In [1]: import numpy as np

In [2]: from numpy import linalg as LA

In [3]: np.set_printoptions(precision=3, suppress=True, linewidth=200, legacy="1.25")

In [4]: K = np.load("data.npy")

In [5]: K
Out[5]: 
array([[-1.304,  4.02 ,  3.234,  3.14 ],
       [ 4.02 ,  1.155, -3.149,  1.476],
       [ 3.234, -3.149,  4.315,  2.6  ],
       [ 3.14 ,  1.476,  2.6  , -5.165]])

In [6]: ev, V = LA.eig(K)

In [7]: np.sort(LA.eigvals(K @ K))
Out[7]: array([25.001, 35.993, 48.999, 49.005])

In [8]: np.sort(LA.eigvals(K.T))
Out[8]: array([-7.   , -5.999,  5.   ,  7.   ])

In [9]: np.round(K @ V[:, 0] - ev[0] * V[:, 0], 3) + 0
Out[9]: array([0., 0., 0., 0.])

In [10]: ev, V = LA.eigh(K)

In [11]: np.round(V.T @ V, 3) + 0
Out[11]: 
array([[1., 0., 0., 0.],
       [0., 1., 0., 0.],
       [0., 0., 1., 0.],
       [0., 0., 0., 1.]])

In [12]: (ev > 1e-8).sum(), (ev < -1e-8).sum()
Out[12]: (2, 2)

In [13]: np.abs(V[:, -1])
Out[13]: array([0.367, 0.154, 0.878, 0.264])

In [14]: LA.eigvalsh(K + 4 * np.eye(4))
Out[14]: array([-3.   , -1.999,  9.   , 11.   ])

In [15]: try:
    ...:     LA.cholesky(K)
    ...: except LA.LinAlgError as e:
    ...:     print("failed:", e)
    ...: 
failed: Matrix is not positive definite

In [16]: [round(float(LA.det(K[:i, :i])), 2) + 0 for i in range(1, 5)]
Out[16]: [-1.3, -17.67, -157.26, 1469.94]

In [17]: x = np.array([2, 3, 2, 3])

In [18]: y = K @ x

In [19]: y
Out[19]: array([25.34 ,  9.635, 13.451,  0.413])

In [20]: LA.solve(K, y + K[:, 1])
Out[20]: array([2., 4., 2., 3.])

In [21]: print(LA.solve(K, y))
[2. 3. 2. 3.]

In [22]: LA.solve(K, 3 * y)
Out[22]: array([6., 9., 6., 9.])

In [23]: Z = np.array([[2, 2, -2, 3, -2, 2],
    ...:     [0, -2, 1, 1, -3, -1],
    ...:     [-3, 3, -3, -1, 3, 2],
    ...:     [-2, -2, 2, 1, 1, 2],
    ...:     [2, -3, 0, 0, 0, -3],
    ...:     [2, -1, 1, 2, 3, -3]])

In [24]: rng = np.random.default_rng(4679)

In [25]: F = (rng.random((33, 6)) < 0.25) @ Z

In [26]: F
Out[26]: 
array([[ 0, -2,  1,  1, -3, -1],
       [-3,  3, -3, -1,  3,  2],
       [ 0,  0,  0,  0,  0,  0],
       [-2, -4,  3,  2, -2,  1],
       [-1,  2, -2,  1,  6, -1],
       [ 2,  0, -1,  4, -5,  1],
       [ 0,  0,  0,  0,  0,  0],
       [ 0,  0,  0,  4, -1,  4],
       [-1,  2, -2,  1,  6, -1],
       [ 0, -2,  1,  1, -3, -1],
       [ 0, -2,  1,  1, -3, -1],
       [ 2, -1,  1,  2,  3, -3],
       [ 4,  1, -1,  5,  1, -1],
       [-1,  0, -3, -1,  3, -1],
       [ 0,  0,  0,  0,  0,  0],
       [-1,  0, -3, -1,  3, -1],
       [-2, -2,  2,  1,  1,  2],
       [ 4, -4,  1,  2,  3, -6],
       [-1,  5, -5,  2,  1,  4],
       [-2, -2,  2,  1,  1,  2],
       [ 0,  0,  0,  0,  0,  0],
       [ 2, -3,  2,  3,  0, -4],
       [ 0,  0,  0,  0,  0,  0],
       [-3, -2, -1,  0,  4,  1],
       [ 0, -3,  3,  3,  4, -1],
       [ 2, -3,  2,  3,  0, -4],
       [ 0,  0,  0,  0,  0,  0],
       [-1,  0, -1,  2,  3, -2],
       [ 4, -1, -2,  3, -2, -1],
       [ 2,  2, -2,  3, -2,  2],
       [ 1,  2, -3,  5,  1,  0],
       [ 0,  0,  0,  0,  0,  0],
       [-2, -2,  2,  1,  1,  2]])

In [27]: # row 6 repeats row 2

In [28]: u = np.array([0, -1])

In [29]: np.cross(F[9, :3], F[15, :3])
Out[29]: array([ 6, -1, -2])

In [30]: print(np.correlate(F[9], F[15], "full"))
[  0   2  -7   4  11 -12  -1   9   2   3   1]

In [31]: np.convolve(F[9], u)
Out[31]: array([ 0,  0,  2, -1, -1,  3,  1])

In [32]: np.polyval(u, F[9])
Out[32]: array([-1, -1, -1, -1, -1, -1])

In [33]: Xc = F - F.mean(axis=0)

In [34]: U, sig, Vh = LA.svd(Xc, full_matrices=False)

In [35]: sig
Out[35]: array([17.71 , 15.039, 13.123,  8.276,  4.007,  3.417])

In [36]: sig ** 2 / (sig ** 2).sum()
Out[36]: array([0.388, 0.28 , 0.213, 0.085, 0.02 , 0.014])

In [37]: print(np.abs(U[:, 0]).argmax())
18

In [38]: print((np.sign(U[:, 0]) == np.sign(U[0, 0])).astype(int))
[1 0 0 1 0 1 0 0 0 1 1 1 1 0 0 0 1 1 0 1 0 1 0 0 1 1 0 0 1 0 0 0 1]

In [39]: print(np.searchsorted(np.cumsum(sig ** 2) / (sig ** 2).sum(), 0.9) + 1)
4

In [40]: gram = np.cov(F, rowvar=False)

In [41]: np.argsort(-F.std(axis=0).round(6), kind="stable")
Out[41]: array([4, 5, 1, 2, 0, 3])

In [42]: proj = F @ LA.solve(F.T @ F, F.T)

In [43]: print(np.allclose(proj @ proj, proj))
True

In [44]: Xc = F - F.mean(axis=0)

In [45]: V = LA.svd(Xc)[2][:4]

In [46]: M2 = Xc - Xc @ V.T @ V

In [47]: print((Xc @ V.T).std(axis=0))
[3.083 2.618 2.284 1.441]

In [48]: np.round(LA.norm(M2) / LA.norm(Xc), 3)
Out[48]: 0.185

In [49]: LA.norm(M2, axis=1).round(6).argmax()
Out[49]: 23

In [50]: E = np.load("block4.npy")

In [51]: print(E)
[[ 37.366 -25.985   0.719  -8.857 -18.394]
 [ 37.087 -24.022   0.18  -10.308 -17.436]
 [-31.975   8.422  -9.209  -8.514  17.317]
 [ 12.812   5.38   17.173  -6.103  22.641]
 [ 37.681 -22.823  -1.52   -9.485 -19.492]
 [-32.941   8.002  -7.813  -8.061  15.155]
 [ 13.835   6.532  17.151  -7.644  22.38 ]
 [ 37.255 -23.544  -0.516  -9.279 -19.413]
 [ 38.651 -23.108  -1.038 -10.95  -17.812]
 [ 14.607   6.58   18.905  -7.9    20.757]
 [ 14.287   6.01   17.764  -7.291  22.514]
 [ 36.862 -24.341   0.261 -10.867 -18.314]
 [ 38.447 -24.646  -0.422 -10.031 -18.659]
 [-30.881   8.681  -7.173  -7.621  16.832]
 [ 15.416   4.189  17.733  -7.314  21.56 ]
 [-31.742   9.24   -6.225  -6.226  17.012]
 [ 35.19  -24.281   1.001  -7.748 -19.499]
 [ 39.081 -24.511   0.789  -9.281 -18.044]
 [-32.12    7.336  -7.662  -8.453  17.587]
 [ 14.005   5.623  18.82   -5.873  22.051]
 [ 38.742 -23.264  -0.051  -9.302 -17.417]
 [ 37.752 -22.431  -0.369  -9.574 -19.078]
 [ 38.043 -23.956   0.061 -10.705 -17.255]
 [-31.735   5.575 -10.28   -8.485  15.476]
 [-31.517   8.832  -7.844  -5.869  16.137]
 [ 14.577   7.474  18.992  -5.235  22.883]
 [ 37.979 -23.606  -0.278 -10.331 -16.83 ]
 [ 38.066 -24.766   0.999  -9.913 -16.946]
 [ 37.282 -23.164   1.436 -11.072 -18.989]
 [ 38.265 -21.953  -0.708  -9.154 -19.576]
 [ 13.486   6.575  19.065  -6.743  22.342]]

In [52]: M2 = E + rng.integers(-2, 3, (31, 3)) @ rng.integers(-2, 3, (3, 5))

In [53]: print(M2)
[[ 29.366 -25.985   8.719 -20.857 -16.394]
 [ 38.087 -17.022  -0.82  -12.308 -19.436]
 [-33.975   6.422  -7.209 -10.514  18.317]
 [ 10.812  -0.62   19.173  -6.103  24.641]
 [ 35.681 -28.823   0.48   -9.485 -17.492]
 [-33.941   9.002  -6.813 -10.061  15.155]
 [ 16.835  11.532  14.151  -5.644  20.38 ]
 [ 34.255 -20.544   2.484 -15.279 -19.413]
 [ 41.651 -22.108  -4.038  -6.95  -18.812]
 [ 10.607   2.58   22.905 -11.9    22.757]
 [ 14.287  10.01   17.764  -9.291  21.514]
 [ 35.862 -23.341   1.261 -12.867 -18.314]
 [ 36.447 -26.646   1.578 -12.031 -17.659]
 [-37.881   7.681  -0.173 -17.621  18.832]
 [ 10.416   5.189  22.733 -15.314  22.56 ]
 [-33.742   7.24   -4.225  -8.226  18.012]
 [ 38.19  -19.281  -1.999  -5.748 -21.499]
 [ 36.081 -25.511   3.789 -13.281 -17.044]
 [-31.12   14.336  -8.662 -10.453  15.587]
 [ 20.005   7.623  12.82    2.127  20.051]
 [ 35.742 -20.264   2.949 -15.302 -17.417]
 [ 38.752 -19.431  -1.369  -9.574 -20.078]
 [ 40.043 -21.956  -1.939  -8.705 -18.255]
 [-35.735   1.575  -6.28  -12.485  17.476]
 [-31.517   4.832  -7.844  -3.869  17.137]
 [ 13.577   4.474  19.992  -5.235  23.883]
 [ 41.979 -23.606  -4.278  -4.331 -17.83 ]
 [ 38.066 -24.766   0.999  -9.913 -16.946]
 [ 38.282 -20.164   0.436 -11.072 -19.989]
 [ 43.265 -22.953  -5.708  -1.154 -20.576]
 [ 17.486  10.575  15.065  -2.743  20.342]]

In [54]: np.round(LA.svd(M2 - E, compute_uv=False), 3) + 0
Out[54]: array([37.242, 20.372,  0.   ,  0.   ,  0.   ])

In [55]: Xc = (E - E.mean(axis=0)) / E.std(axis=0)

In [56]: np.argwhere(np.abs(Xc) > 2)
Out[56]: array([[25,  3]])

In [57]: Xc.std(axis=0)
Out[57]: array([1., 1., 1., 1., 1.])

In [58]: coef = LA.lstsq(np.delete(Xc, 3, axis=1), Xc[:, 3])[0]

In [59]: np.abs(coef).argmax()
Out[59]: 3

In [60]: W1 = np.array([[0, 2, 1, 5, 5],
    ...:     [0, 3, 2, 4, 3],
    ...:     [4, 2, 0, 4, 4],
    ...:     [5, 5, 3, 5, 1],
    ...:     [2, 3, 2, 0, 3]])

In [61]: coef = np.array([-2, 9, -6, -8, -4])

In [62]: act = np.maximum(E @ W1 + coef, 0)

In [63]: print(LA.matrix_rank(act))
5

In [64]: (act > 0).mean(axis=0)
Out[64]: array([0.258, 0.258, 0.258, 0.774, 0.774])

In [65]: Z = np.array([[-2, -2, 2], [0, 0, 1], [2, -2, -2], [1, 0, 2], [1, -1, 0]])

In [66]: (act @ Z).round(6).argmax(axis=1)
Out[66]: array([0, 0, 0, 2, 0, 0, 2, 0, 0, 2, 2, 0, 0, 0, 2, 0, 0, 0, 0, 2, 0, 0, 0, 0, 0, 2, 0, 0, 0, 0, 2])

In [67]: W1 @ Z
Out[67]: 
array([[ 12,  -7,  10],
       [ 11,  -7,   7],
       [  0, -12,  18],
       [  2, -17,  19],
       [  3, -11,   3]])

In [68]: proj = E @ LA.solve(E.T @ E, E.T)

In [69]: round(float(np.trace(proj)), 3)
Out[69]: 5.0

In [70]: proj @ E[:, 3]
Out[70]: 
array([ -8.857, -10.308,  -8.514,  -6.103,  -9.485,  -8.061,  -7.644,  -9.279, -10.95 ,  -7.9  ,  -7.291, -10.867, -10.031,  -7.621,  -7.314,  -6.226,  -7.748,  -9.281,  -8.453,  -5.873,  -9.302,
        -9.574, -10.705,  -8.485,  -5.869,  -5.235, -10.331,  -9.913, -11.072,  -9.154,  -6.743])
